$ python3 -q
>>> import numpy as np
>>> np.set_printoptions(precision=2, suppress=True, linewidth=200, legacy="1.25")
>>> C = np.array([[-2, -1, 2, -2, -1],
...     [-2, 1, -2, 2, 1],
...     [1, -1, 0, 2, -2],
...     [2, 0, -2, -1, 2],
...     [2, -2, -2, 2, -2]])
>>> rng = np.random.default_rng(443737)
>>> data = (rng.random((25, 5)) < 0.25) @ C
>>> print(data)
[[-2  1 -2  2  1]
 [ 3 -4 -2  1 -3]
 [-2  1 -2  2  1]
 [ 2  0 -2 -1  2]
 [ 4 -2 -4  1  0]
 [ 0  0  0  0  0]
 [ 0  0  0  0  0]
 [-1  0 -2  4 -1]
 [ 0  0  0  0  0]
 [ 0  0  0  0  0]
 [ 2 -2 -2  2 -2]
 [ 0  0  0  0  0]
 [ 0  0  0  0  0]
 [ 0  0  0  0  0]
 [ 0 -1  0 -3  1]
 [-2  1 -2  2  1]
 [ 1 -1  0  2 -2]
 [-2  1 -2  2  1]
 [ 3 -1 -2  1  0]
 [ 2 -2 -2  2 -2]
 [ 2 -2 -2  2 -2]
 [-2  1 -2  2  1]
 [ 0  0  0  0  0]
 [ 2  0 -2 -1  2]
 [ 0  0  0  0  0]]
>>> # rows 0 and 2 are equal
>>> B = np.array([[2, -4], [-3, -2], [-6, -4], [-1, -5], [-5, -1]])
>>> print(np.linalg.matrix_rank(np.vstack([data, B.T])))
5
>>> print(np.einsum("ij,ij->i", data, data))
[14 39 14 13 37  0  0 22  0  0 20  0  0  0 11 14 10 14 15 20 20 14  0 13  0]
>>> print(B.T @ data.T)
[[ -2  44  -2   7  37   0   0  11   0   0  30   0   0   0   1  -2  13  -2  20  30  30  -2   0   7   0]
 [  3   2   3   3  -1   0   0  -7   0   0  -4   0   0   0  16   3 -10   3  -7  -4  -4   3   0   3   0]]
>>> x = np.array([-2, -1, -2, 1, 1])
>>> h1 = np.maximum(data @ x, 0)
>>> print(data * (h1 > 1e-9)[:, None])
[[-2  1 -2  2  1]
 [ 0  0  0  0  0]
 [-2  1 -2  2  1]
 [ 2  0 -2 -1  2]
 [ 4 -2 -4  1  0]
 [ 0  0  0  0  0]
 [ 0  0  0  0  0]
 [-1  0 -2  4 -1]
 [ 0  0  0  0  0]
 [ 0  0  0  0  0]
 [ 2 -2 -2  2 -2]
 [ 0  0  0  0  0]
 [ 0  0  0  0  0]
 [ 0  0  0  0  0]
 [ 0  0  0  0  0]
 [-2  1 -2  2  1]
 [ 0  0  0  0  0]
 [-2  1 -2  2  1]
 [ 0  0  0  0  0]
 [ 2 -2 -2  2 -2]
 [ 2 -2 -2  2 -2]
 [-2  1 -2  2  1]
 [ 0  0  0  0  0]
 [ 2  0 -2 -1  2]
 [ 0  0  0  0  0]]
>>> print(h1)
[10  0 10  1  3  0  0  9  0  0  2  0  0  0  0 10  0 10  0  2  2 10  0  1  0]
>>> print(np.maximum(data @ x, 0) - np.maximum(-data @ x, 0))
[10  0 10  1  3  0  0  9  0  0  2  0  0  0 -1 10 -1 10  0  2  2 10  0  1  0]
>>> print(data.T @ h1)
[ -81   32 -146  149   33]
>>> print(np.tanh(data @ x))
[ 1.    0.    1.    0.76  1.    0.    0.    1.    0.    0.    0.96  0.    0.    0.   -0.76  1.   -0.76  1.    0.    0.96  0.96  1.    0.    0.76  0.  ]
>>> print(np.maximum(data @ (3 * x), 0))
[30  0 30  3  9  0  0 27  0  0  6  0  0  0  0 30  0 30  0  6  6 30  0  3  0]
>>> print(np.flatnonzero(h1 > 1e-9))
[ 0  2  3  4  7 10 15 17 19 20 21 23]
>>> J = np.loadtxt("x.csv", delimiter=",")
>>> print(J.round(2) + 0)
[[ -3.98  -5.91   3.92 -19.87]
 [ -3.53  -4.32   2.44 -17.44]
 [ -3.39  -3.86   2.02 -16.7 ]
 [ -2.16  -0.55  -0.91 -10.42]
 [ -1.25   0.83  -1.94  -6.11]
 [ -1.23   0.84  -1.95  -6.06]
 [ -1.23   0.84  -1.95  -6.05]
 [ -1.08   0.96  -1.99  -5.36]
 [ -0.51   1.01  -1.72  -2.82]
 [ -0.49   0.99  -1.7   -2.73]
 [ -0.2    0.67  -1.12  -1.4 ]
 [ -0.04   0.25  -0.44  -0.46]
 [  0.     0.02  -0.04  -0.04]
 [ -0.09  -0.07   0.37   0.45]
 [ -0.12  -0.02   0.37   0.5 ]
 [ -0.16   0.04   0.35   0.54]
 [ -0.21   0.16   0.3    0.59]
 [ -0.4    0.69  -0.05   0.72]
 [ -0.42   0.72  -0.08   0.73]
 [ -0.56   1.22  -0.47   0.8 ]
 [ -0.92   2.66  -1.7    0.96]
 [ -1.45   5.16  -3.96   1.25]
 [ -2.21   9.49  -8.     1.84]
 [ -3.43  17.71 -15.85   3.2 ]
 [ -3.88  21.07 -19.11   3.82]]
>>> rank = np.linalg.matrix_rank(J)
>>> print(rank)
3
>>> N = np.linalg.svd(J)[2][rank:].T
>>> print(np.linalg.matrix_rank(J.T @ J), np.linalg.matrix_rank(J @ J.T))
3 3
>>> print([int(np.linalg.matrix_rank(J[:, :j + 1])) for j in range(4)])
[1, 2, 3, 3]
>>> C = J[[2, 16]].astype(float)
>>> for _ in range(6):
...     idx = np.linalg.norm(J[:, None] - C, axis=-1).argmin(axis=1)
...     C = np.array([J[idx == j].mean(axis=0) for j in range(2)])
... 
>>> print(idx)
[0 0 0 0 1 1 1 1 1 1 1 1 1 1 1 1 1 1 1 1 1 1 1 1 1]
>>> print(np.bincount(idx))
[ 4 21]
>>> print(C)
[[ -3.26  -3.66   1.87 -16.11]
 [ -0.95   3.11  -2.89  -0.75]]
>>> print(np.abs(C[1] - C[0]).argmax())
3
>>> print(C[1] - C[0])
[ 2.32  6.77 -4.76 15.36]
>>> print(np.linalg.norm(J, axis=1).argmax())
24
>>> W1 = np.array([[8, 0], [9, 7], [2, 2], [9, 6]])
>>> c = np.array([0, 1])
>>> hid = np.maximum(J @ W1 + c, 0)
>>> print(np.linalg.matrix_rank(hid))
2
>>> C = np.array([[0, -5, -1], [0, -3, -3]])
>>> print(W1 @ C)
[[  0 -40  -8]
 [  0 -66 -30]
 [  0 -16  -8]
 [  0 -63 -27]]
>>> cen = J - J.mean(axis=0)
>>> left, sigma, vt = np.linalg.svd(cen, full_matrices=False)
>>> print(np.round(sigma ** 2 / (sigma ** 2).sum(), 2) + 0)
[0.78 0.22 0.   0.  ]
>>> print(np.round(cen.mean(axis=0), 2) + 0)
[0. 0. 0. 0.]
>>> print(np.searchsorted(np.cumsum(sigma ** 2) / (sigma ** 2).sum(), 0.9) + 1)
2
>>> print(np.abs(left[:, 0]).argmax())
24
>>> mat = np.load("run12.npy")
>>> print(mat)
[[ 0.  1.  2. -1.]
 [ 1.  0.  0.  0.]
 [ 2.  0.  0.  0.]
 [-1.  0.  0.  0.]]
>>> print([round(float(np.linalg.det(mat[:i, :i])), 2) + 0 for i in range(1, 5)])
[0.0, -1.0, 0.0, 0.0]
>>> ev, evecs = np.linalg.eigh(mat)
>>> print(np.linalg.eigvalsh(mat + 4 * np.eye(4)))
[1.55 4.   4.   6.45]
>>> print(np.round(evecs.T @ evecs, 2) + 0)
[[1. 0. 0. 0.]
 [0. 1. 0. 0.]
 [0. 0. 1. 0.]
 [0. 0. 0. 1.]]
>>> print((ev > 1e-8).sum(), (ev < -1e-8).sum())
1 1
>>> print(np.abs(evecs[:, -1]))
[0.71 0.29 0.58 0.29]
>>> print(ev)
[-2.45  0.    0.    2.45]
>>> print(ev.sum(), np.trace(mat))
0.0 0.0
>>> print(np.round(np.linalg.svd(mat, compute_uv=False), 2) + 0)
[2.45 2.45 0.   0.  ]
>>> u = np.array([-1, -2, 1, 0, 0])
>>> v = np.array([1, 2, 0])
>>> E = np.outer(u, v)
>>> print(E)
[[-1 -2  0]
 [-2 -4  0]
 [ 1  2  0]
 [ 0  0  0]
 [ 0  0  0]]
>>> # rows 3 and 4 are equal
>>> print(np.round(np.linalg.norm(E, 2) / np.linalg.norm(E), 2))
1.0
>>> print([round(float(x), 2) for x in np.linalg.svd(E, compute_uv=False)[:3]])
[5.48, 0.0, 0.0]
>>> print(np.linalg.matrix_rank(E, rtol=0.1))
1
>>> print(np.linalg.cond(E) > 100)
True
>>> B = np.array([[-7, -8, -1, -8, 0, -3],
...     [9, -2, -8, 7, 1, 6],
...     [-5, -1, 5, 7, -4, -7]])
>>> F = B.T @ B
>>> print(F)
[[155  43 -90  84  29 110]
 [ 43  69  19  43   2  19]
 [-90  19  90 -13 -28 -80]
 [ 84  43 -13 162 -21  17]
 [ 29   2 -28 -21  17  34]
 [110  19 -80  17  34  94]]
>>> print(np.abs(np.diag(np.linalg.qr(F)[1])) > 1e-9)
[ True  True  True False False False]
>>> print(np.unique(F.round(6), axis=0).shape)
(6, 6)
>>> left, sigma, vt = np.linalg.svd(E)
>>> evecs = vt[:(sigma > 1e-8).sum()]
>>> x = E[1] + 2 * E[2] + rng.integers(2) * np.eye(3)[0]
>>> print(x)
[0. 0. 0.]
>>> print(np.linalg.matrix_rank(np.vstack([E, x])))
1
>>> print(round(float(np.linalg.norm(x - evecs.T @ evecs @ x)), 2))
0.0
>>> left, sigma, vt = np.linalg.svd(F)
>>> evecs = vt[:(sigma > 1e-8).sum()]
>>> x = F[0] + -3 * F[3] + rng.integers(2) * np.eye(6)[5]
>>> print(x)
[ -97.  -86.  -51. -402.   92.   60.]
>>> print(evecs.T @ evecs)
[[ 0.45  0.19 -0.23  0.19  0.1   0.34]
 [ 0.19  0.75  0.36 -0.01  0.07  0.12]
 [-0.23  0.36  0.46 -0.01 -0.08 -0.24]
 [ 0.19 -0.01 -0.01  0.89 -0.21 -0.13]
 [ 0.1   0.07 -0.08 -0.21  0.1   0.16]
 [ 0.34  0.12 -0.24 -0.13  0.16  0.35]]
>>> print(np.argsort(-np.linalg.norm(F, axis=0).round(6), kind="stable")[:3])
[0 3 5]
>>> print(np.linalg.cond(F) > 100)
True
>>> rank = np.linalg.matrix_rank(F)
>>> print(rank)
3
>>> N = np.linalg.svd(F)[2][rank:].T
>>> print(np.allclose(F @ N, 0))
True
>>> print([int(np.linalg.matrix_rank(np.delete(F, i, axis=0))) for i in range(6)])
[3, 3, 3, 3, 3, 3]
>>> print(N @ N.T)
[[ 0.55 -0.19  0.23 -0.19 -0.1  -0.34]
 [-0.19  0.25 -0.36  0.01 -0.07 -0.12]
 [ 0.23 -0.36  0.54  0.01  0.08  0.24]
 [-0.19  0.01  0.01  0.11  0.21  0.13]
 [-0.1  -0.07  0.08  0.21  0.9  -0.16]
 [-0.34 -0.12  0.24  0.13 -0.16  0.65]]
>>> print(np.linalg.matrix_rank(F.T @ F), np.linalg.matrix_rank(F @ F.T))
3 3
>>> X = np.load("m.npy")
>>> print(X)
[[-3  2  0  6  2]
 [ 2 -3  2  0  6]
 [ 6  2 -3  2  0]
 [ 0  6  2 -3  2]
 [ 2  0  6  2 -3]]
>>> B = X + rng.integers(-2, 3, (5, 2)) @ rng.integers(-2, 3, (2, 5))
>>> print(B)
[[-3  3  0  8  2]
 [ 2 -2  0  0  5]
 [ 6  3 -5  2 -1]
 [ 0 11 -2  3  0]
 [ 2 -4 10 -2 -1]]
>>> print(np.abs(B - X).sum(axis=1))
[ 3  4  4 17 14]
>>> print(np.round(np.linalg.norm(B, 1), 2), np.round(np.linalg.norm(B, np.inf), 2))
23.0 19.0
>>> print(np.round(np.linalg.norm(B, "nuc"), 2))
43.08
>>> print(B[0] @ B[2])
5
>>> proj = np.triu(np.array([[9, 5, 5, 8, 8],
...     [5, 3, 8, 8, 0],
...     [1, 9, 4, 8, 3],
...     [7, 0, 1, 1, 5],
...     [4, 6, 9, 4, 5]]), 1) + np.eye(5)
>>> B = proj @ X @ np.linalg.inv(proj)
>>> print(B)
[[    53.   -220.   1554. -11088.  50378.]
 [    50.   -189.   1256.  -8944.  40574.]
 [    12.    -10.     51.   -440.   1958.]
 [    10.    -44.    334.  -2393.  10870.]
 [     2.    -10.     76.   -542.   2463.]]
>>> print(proj @ X - X @ proj)
[[ 56.  58.  58.  10.  16.]
 [ 48.  54.   6. -16.  -6.]
 [  6.  18. -12. -58. -42.]
 [ 10.   0. -18. -54.  -6.]
 [  0. -10. -10. -64. -44.]]
>>> print(np.poly(B))
[     1.     15.     70.   -390.  -5335. -20377.]
>>> print(np.linalg.matrix_rank(B))
5
>>> Q, evecs = np.linalg.qr(X[:, :3])[0], np.linalg.qr(X[:, 3:])[0]
>>> sigma = np.linalg.svd(Q.T @ evecs, compute_uv=False)
>>> print(np.degrees(np.arccos(sigma.clip(0, 1))))
[86.23 87.88]
>>> print(np.round(np.linalg.norm(Q @ Q.T - evecs @ evecs.T, 2), 2))
1.0
